$ ipython --no-banner

In [1]: import numpy as np

In [2]: from numpy import linalg as LA

In [3]: np.set_printoptions(precision=1, suppress=True, linewidth=200)

In [4]: K = np.loadtxt("arr.csv", delimiter=",")

In [5]: K
Out[5]: 
array([[ 2.,  1., -2.,  2., -1.,  2.,  4.],
       [ 1.,  2., -3., -2., -2., -1.,  0.],
       [-2., -3.,  6.,  2.,  3.,  0.,  0.],
       [ 2., -2.,  2.,  8.,  2.,  6.,  8.],
       [-1., -2.,  3.,  2.,  2.,  1.,  0.],
       [ 2., -1.,  0.,  6.,  1.,  5.,  6.],
       [ 4.,  0.,  0.,  8.,  0.,  6., 12.]])

In [6]: out = K[0, 0] * K[1:] - np.outer(K[1:, 0], K[0])

In [7]: out
Out[7]: 
array([[ 0.,  3., -4., -6., -3., -4., -4.],
       [ 0., -4.,  8.,  8.,  4.,  4.,  8.],
       [ 0., -6.,  8., 12.,  6.,  8.,  8.],
       [ 0., -3.,  4.,  6.,  3.,  4.,  4.],
       [ 0., -4.,  4.,  8.,  4.,  6.,  4.],
       [ 0., -4.,  8.,  8.,  4.,  4.,  8.]])

In [8]: LA.matrix_rank(out), LA.matrix_rank(K)
Out[8]: (np.int64(2), np.int64(3))

In [9]: K[:, 0] / K[0, 0]
Out[9]: array([ 1. ,  0.5, -1. ,  1. , -0.5,  1. ,  2. ])

In [10]: np.flatnonzero(~out.round(6).any(axis=1))
Out[10]: array([], dtype=int64)

In [11]: np.abs(np.diag(LA.qr(K)[1])) > 1e-9
Out[11]: array([ True,  True,  True, False, False, False, False])

In [12]: np.round(K @ LA.pinv(K) @ K, 1) + 0
Out[12]: 
array([[ 2.,  1., -2.,  2., -1.,  2.,  4.],
       [ 1.,  2., -3., -2., -2., -1.,  0.],
       [-2., -3.,  6.,  2.,  3.,  0.,  0.],
       [ 2., -2.,  2.,  8.,  2.,  6.,  8.],
       [-1., -2.,  3.,  2.,  2.,  1.,  0.],
       [ 2., -1.,  0.,  6.,  1.,  5.,  6.],
       [ 4.,  0.,  0.,  8.,  0.,  6., 12.]])

In [13]: w, V = LA.eigh(K)

In [14]: np.round(LA.svd(K, compute_uv=False), 1) + 0
Out[14]: array([23.7, 10.9,  2.4,  0. ,  0. ,  0. ,  0. ])

In [15]: w.sum(), np.trace(K)
Out[15]: (np.float64(37.0), np.float64(37.0))

In [16]: np.round(LA.eigvalsh(K @ K), 1) + 0
Out[16]: array([  0. ,   0. ,   0. ,   0. ,   5.9, 118.6, 560.5])

In [17]: np.round(V.T @ K @ V, 1) + 0
Out[17]: 
array([[ 0. ,  0. ,  0. ,  0. ,  0. ,  0. ,  0. ],
       [ 0. ,  0. ,  0. ,  0. ,  0. ,  0. ,  0. ],
       [ 0. ,  0. ,  0. ,  0. ,  0. ,  0. ,  0. ],
       [ 0. ,  0. ,  0. ,  0. ,  0. ,  0. ,  0. ],
       [ 0. ,  0. ,  0. ,  0. ,  2.4,  0. ,  0. ],
       [ 0. ,  0. ,  0. ,  0. ,  0. , 10.9,  0. ],
       [ 0. ,  0. ,  0. ,  0. ,  0. ,  0. , 23.7]])

In [18]: w.round(1) + 0
Out[18]: array([ 0. ,  0. ,  0. ,  0. ,  2.4, 10.9, 23.7])

In [19]: LA.eigvalsh(K + -2 * np.eye(7))
Out[19]: array([-2. , -2. , -2. , -2. ,  0.4,  8.9, 21.7])

In [20]: np.round(V.T @ V, 1) + 0
Out[20]: 
array([[1., 0., 0., 0., 0., 0., 0.],
       [0., 1., 0., 0., 0., 0., 0.],
       [0., 0., 1., 0., 0., 0., 0.],
       [0., 0., 0., 1., 0., 0., 0.],
       [0., 0., 0., 0., 1., 0., 0.],
       [0., 0., 0., 0., 0., 1., 0.],
       [0., 0., 0., 0., 0., 0., 1.]])

In [21]: np.abs(V[:, -1]).round(6).argmax()
Out[21]: np.int64(6)

In [22]: Uu, sv, vt = LA.svd(K)

In [23]: V = vt[:(sv > 1e-8).sum()]

In [24]: rng = np.random.default_rng(250638)

In [25]: vec = K[0] + -2 * K[5] + rng.integers(2) * np.eye(7)[0]

In [26]: vec
Out[26]: array([ -1.,   3.,  -2., -10.,  -3.,  -8.,  -8.])

In [27]: print(np.allclose(V.T @ V @ vec, vec))
False

In [28]: np.round(V.T @ V, 1) + 0
Out[28]: 
array([[ 0.1,  0.1, -0.2,  0. , -0.1,  0.1,  0.2],
       [ 0.1,  0.2, -0.2, -0.2, -0.2, -0.1,  0.1],
       [-0.2, -0.2,  0.7,  0. ,  0.2, -0.2,  0.2],
       [ 0. , -0.2,  0. ,  0.4,  0.2,  0.4,  0.2],
       [-0.1, -0.2,  0.2,  0.2,  0.2,  0.1, -0.1],
       [ 0.1, -0.1, -0.2,  0.4,  0.1,  0.5,  0. ],
       [ 0.2,  0.1,  0.2,  0.2, -0.1,  0. ,  0.8]])

In [29]: print(LA.matrix_rank(np.vstack([K, vec])))
4

In [30]: print(LA.matrix_rank(K, rtol=0.1))
3

In [31]: mat = np.load("a.npy")

In [32]: mat
Out[32]: 
array([[ 2, 10,  0,  0],
       [ 0, 10,  0,  0],
       [ 1,  5,  1,  5],
       [ 0,  5,  0,  5]])

In [33]: u = np.array([-1, -3, 3, -2])

In [34]: out = mat + np.outer(u, np.eye(4)[2])

In [35]: out
Out[35]: 
array([[ 2., 10., -1.,  0.],
       [ 0., 10., -3.,  0.],
       [ 1.,  5.,  4.,  5.],
       [ 0.,  5., -2.,  5.]])

In [36]: round(LA.det(out) / LA.det(mat), 1), round(float(1 + LA.solve(mat, u)[2]), 1)
Out[36]: (np.float64(5.0), 5.0)

In [37]: out = np.array([[1, 2, 1, 1], [1, 1, -1, 1], [0, 0, 0, -2], [-1, -1, 1, -1]])

In [38]: out[-1] = out[0]

In [39]: A = out + 0.3 * np.eye(4)

In [40]: A
Out[40]: 
array([[ 1.3,  2. ,  1. ,  1. ],
       [ 1. ,  1.3, -1. ,  1. ],
       [ 0. ,  0. ,  0.3, -2. ],
       [ 1. ,  2. ,  1. ,  1.3]])

In [41]: idx = rng.permutation(4)

In [42]: idx
Out[42]: array([1, 0, 2, 3])

In [43]: out = A[idx][:, idx]

In [44]: print(out)
[[ 1.3  1.  -1.   1. ]
 [ 2.   1.3  1.   1. ]
 [ 0.   0.   0.3 -2. ]
 [ 2.   1.   1.   1.3]]

In [45]: np.sort(np.abs(LA.eigvals(out)))
Out[45]: array([0.3, 1.3, 1.3, 3.8])

In [46]: round(LA.det(out), 1), np.round(LA.det(A[idx]), 1)
Out[46]: (np.float64(1.9), np.float64(-1.9))

In [47]: np.allclose(out, A)
Out[47]: False

In [48]: print(np.trace(out))
4.2
